$ ipython --no-banner

In [1]: import numpy as np

In [2]: from numpy import linalg as LA

In [3]: np.set_printoptions(suppress=True, linewidth=140)

In [4]: arr = np.load("run16.npy")

In [5]: arr
Out[5]: 
array([[0, 2, 2, 2, 1, 1],
       [2, 0, 2, 2, 2, 1],
       [2, 2, 0, 2, 2, 2],
       [2, 2, 2, 0, 2, 2],
       [1, 2, 2, 2, 0, 2],
       [1, 1, 2, 2, 2, 0]])

In [6]: # equal to its transpose

In [7]: vals, V = LA.eigh(arr)

In [8]: vec = np.array([3, 2, 1, 0, 2, 0])

In [9]: vec @ arr @ vec
Out[9]: np.int64(80)

In [10]: (np.sign(V[:, -1].round(6)) == np.sign(V[0, -1].round(6))).astype(int)
Out[10]: array([1, 1, 1, 1, 1, 1])

In [11]: round(vec @ arr @ vec / (vec @ vec), 1), np.round(vals[0], 1), round(float(vals[-1]), 1)
Out[11]: (np.float64(4.4), np.float64(-2.6), 9.1)

In [12]: cov = arr.T @ arr

In [13]: LA.matrix_rank(cov)
Out[13]: np.int64(6)

In [14]: np.allclose(cov, cov.T)
Out[14]: True

In [15]: (arr @ arr.T).shape
Out[15]: (6, 6)

In [16]: np.trace(cov), (arr ** 2).sum()
Out[16]: (np.int64(102), np.int64(102))

In [17]: vals, V = LA.eigh(arr)

In [18]: (vals > 1e-8).sum(), (vals < -1e-8).sum()
Out[18]: (np.int64(1), np.int64(5))

In [19]: vals.round(1)
Out[19]: array([-2.6, -2.6, -2. , -1.4, -0.4,  9.1])

In [20]: np.round(V.T @ V, 1) + 0
Out[20]: 
array([[1., 0., 0., 0., 0., 0.],
       [0., 1., 0., 0., 0., 0.],
       [0., 0., 1., 0., 0., 0.],
       [0., 0., 0., 1., 0., 0.],
       [0., 0., 0., 0., 1., 0.],
       [0., 0., 0., 0., 0., 1.]])

In [21]: vals.sum(), np.trace(arr)
Out[21]: (np.float64(0.0), np.int64(0))

In [22]: np.round(LA.eigvalsh(arr + 3 * np.eye(6)), 1)
Out[22]: array([ 0.4,  0.4,  1. ,  1.6,  2.6, 12.1])

In [23]: np.round(V @ np.diag(vals) @ V.T, 1) + 0
Out[23]: 
array([[0., 2., 2., 2., 1., 1.],
       [2., 0., 2., 2., 2., 1.],
       [2., 2., 0., 2., 2., 2.],
       [2., 2., 2., 0., 2., 2.],
       [1., 2., 2., 2., 0., 2.],
       [1., 1., 2., 2., 2., 0.]])

In [24]: np.round(np.abs(V[:, -1]), 1)
Out[24]: array([0.4, 0.4, 0.4, 0.4, 0.4, 0.4])

In [25]: W0 = np.load("sample3.npy")

In [26]: W0
Out[26]: 
array([[ 1, -2,  4, -8],
       [ 1, -1,  1, -1],
       [ 1,  0,  0,  0]])

In [27]: # row 0 dominates

In [28]: A2 = W0 / LA.norm(W0, axis=1, keepdims=True)

In [29]: cov = A2 @ A2.T

In [30]: np.argwhere(np.triu(np.abs(cov) > 0.95, 1))
Out[30]: array([], shape=(0, 2), dtype=int64)

In [31]: (cov - 2 * np.eye(3)).round(6).argmax(axis=1)
Out[31]: array([1, 0, 1])

In [32]: w1 = np.array([[8, 0], [9, 1], [6, 4], [8, 2]])

In [33]: c = np.array([8, 1])

In [34]: act = np.maximum(W0 @ w1 + c, 0)

In [35]: act
Out[35]: 
array([[ 0,  0],
       [ 5,  2],
       [16,  1]])

In [36]: cent = np.array([[1, 2], [1, 2]])

In [37]: (act @ cent).round(6).argmax(axis=1)
Out[37]: array([0, 1, 1])

In [38]: act @ cent
Out[38]: 
array([[ 0,  0],
       [ 7, 14],
       [17, 34]])
